$ python -q
>>> import numpy as np
>>> import numpy.linalg as la
>>> np.set_printoptions(precision=3, suppress=True, linewidth=140)
>>> feats = np.array([[1, 0, 0], [2, 1, 0], [3, -2, 1]])
>>> u, v = feats[1], feats[0]
>>> print(u @ u)
5
>>> pr = (u @ v) / (u @ u) * u
>>> print(np.round((v - pr) @ u, 3))
-0.0
>>> print(np.outer(u, v))
[[2 0 0]
 [1 0 0]
 [0 0 0]]
>>> print(la.matrix_rank(np.outer(u, v)))
1
>>> print(pr)
[0.8 0.4 0. ]
>>> print(round(float(la.norm(u + v) ** 2 + la.norm(u - v) ** 2), 3))
12.0
>>> data = np.loadtxt("sample6.csv", delimiter=",")
>>> print(data)
[[ 0.  2.  1.  2. -1.  1.]
 [-3.  0.  2.  2. -1.  3.]
 [ 2.  2. -2.  0.  1. -3.]
 [ 2. -1.  1.  2.  3.  1.]
 [ 2.  1.  2.  0.  3. -1.]]
>>> print(np.diff(data, axis=0))
[[-3. -2.  1.  0.  0.  2.]
 [ 5.  2. -4. -2.  2. -6.]
 [ 0. -3.  3.  2.  2.  4.]
 [ 0.  2.  1. -2.  0. -2.]]
>>> print(data - data[0])
[[ 0.  0.  0.  0.  0.  0.]
 [-3. -2.  1.  0.  0.  2.]
 [ 2.  0. -3. -2.  2. -4.]
 [ 2. -3.  0.  0.  4.  0.]
 [ 2. -1.  1. -2.  4. -2.]]
>>> print(la.matrix_rank(data))
5
>>> print(np.unravel_index(np.abs(data).argmax(), data.shape))
(np.int64(1), np.int64(0))
>>> print(data.sum(axis=0))
[3. 4. 4. 6. 5. 1.]
>>> print(data.shape)
(5, 6)
>>> print(np.abs(data).max())
3.0
>>> print(la.svd(data, compute_uv=False))
[7.161 5.481 3.474 2.128 1.041]
>>> print(np.count_nonzero(data))
26
>>> print(data.sum(axis=1))
[5. 3. 0. 8. 7.]
>>> B = np.array([[2, 2], [3, 3], [2, 2], [3, 1], [0, 0], [0, 0]])
>>> print(B.T @ data.T)
[[14.  4.  6.  9. 11.]
 [10.  0.  6.  5. 11.]]
>>> K = np.load("block5.npy")
>>> print(K)
[[0 1 1 1]
 [1 0 0 0]
 [1 0 0 1]
 [1 0 1 0]]
>>> # symmetric, so the eigenvalues are real
>>> vals, vecs = la.eigh(K)
>>> print(np.abs(vecs[:, -1]).round(6).argmax())
0
>>> print(la.eigvalsh(K @ K))
[0.097 1.    2.194 4.709]
>>> print((vals > 1e-8).sum(), (vals < -1e-8).sum())
2 2
>>> print(np.round(vecs.T @ K @ vecs, 3) + 0)
[[-1.481  0.     0.     0.   ]
 [ 0.    -1.     0.     0.   ]
 [ 0.     0.     0.311  0.   ]
 [ 0.     0.     0.     2.17 ]]
>>> print(vals.sum(), np.trace(K))
0.0 0
>>> print(np.round(vecs.T @ vecs, 3) + 0)
[[1. 0. 0. 0.]
 [0. 1. 0. 0.]
 [0. 0. 1. 0.]
 [0. 0. 0. 1.]]
>>> print(np.unique(vals.round(6) + 0, return_counts=True)[1])
[1 1 1 1]
>>> u = np.array([0, -2])
>>> print(np.correlate(K[0], K[3], "full"))
[0 0 1 1 2 1 1]
>>> print([round(float(la.det(K[:i, :i])), 2) + 0 for i in range(1, 5)])
[0.0, -1.0, 0.0, 1.0]
>>> print(np.all(la.eigvalsh(K) > 0))
False
>>> try:
...     la.cholesky(K)
... except la.LinAlgError as e:
...     print(e)
... 
Matrix is not positive definite
>>> X = np.loadtxt("dump.csv", delimiter=",")
>>> print(X)
[[ 2.016 -1.998  1.993  3.998]
 [ 1.022 -0.973  0.984  2.017]
 [ 1.011 -0.989  1.015  1.99 ]
 [ 0.015 -0.008 -0.011  0.043]
 [ 1.017 -0.983  1.021  1.997]
 [ 0.993 -1.007  1.041  2.004]]
>>> x0 = np.array([3, 8, -6, -5])
>>> target = X @ x0
>>> print(la.lstsq(X, target)[0])
[ 3.  8. -6. -5.]
>>> print(la.solve(X.T @ X, X.T @ target))
[ 3.  8. -6. -5.]
>>> print(target)
[-41.884 -20.707 -20.919  -0.168 -20.924 -21.343]
>>> try:
...     la.solve(X, target)
... except la.LinAlgError as e:
...     print(e)
... 
Last 2 dimensions of the array must be square
>>> rng = np.random.default_rng(384920)
>>> target = target + 0.05 * rng.normal(size=6)
>>> print(target)
[-41.882 -20.759 -20.948  -0.232 -20.914 -21.344]
>>> b, *_ = la.lstsq(X, target)
>>> print(round(float(la.norm(target - X @ b)), 3))
0.045
>>> print(np.round(X.T @ (target - X @ b), 3) + 0)
[0. 0. 0. 0.]
>>> print(b)
[ 4.427  6.407 -5.602 -6.715]
>>> print([round(float(la.norm(la.solve(X.T @ X + lam * np.eye(4), X.T @ target))), 2) for lam in (0, 1, 10, 100)])
[11.71, 7.77, 6.72, 2.85]
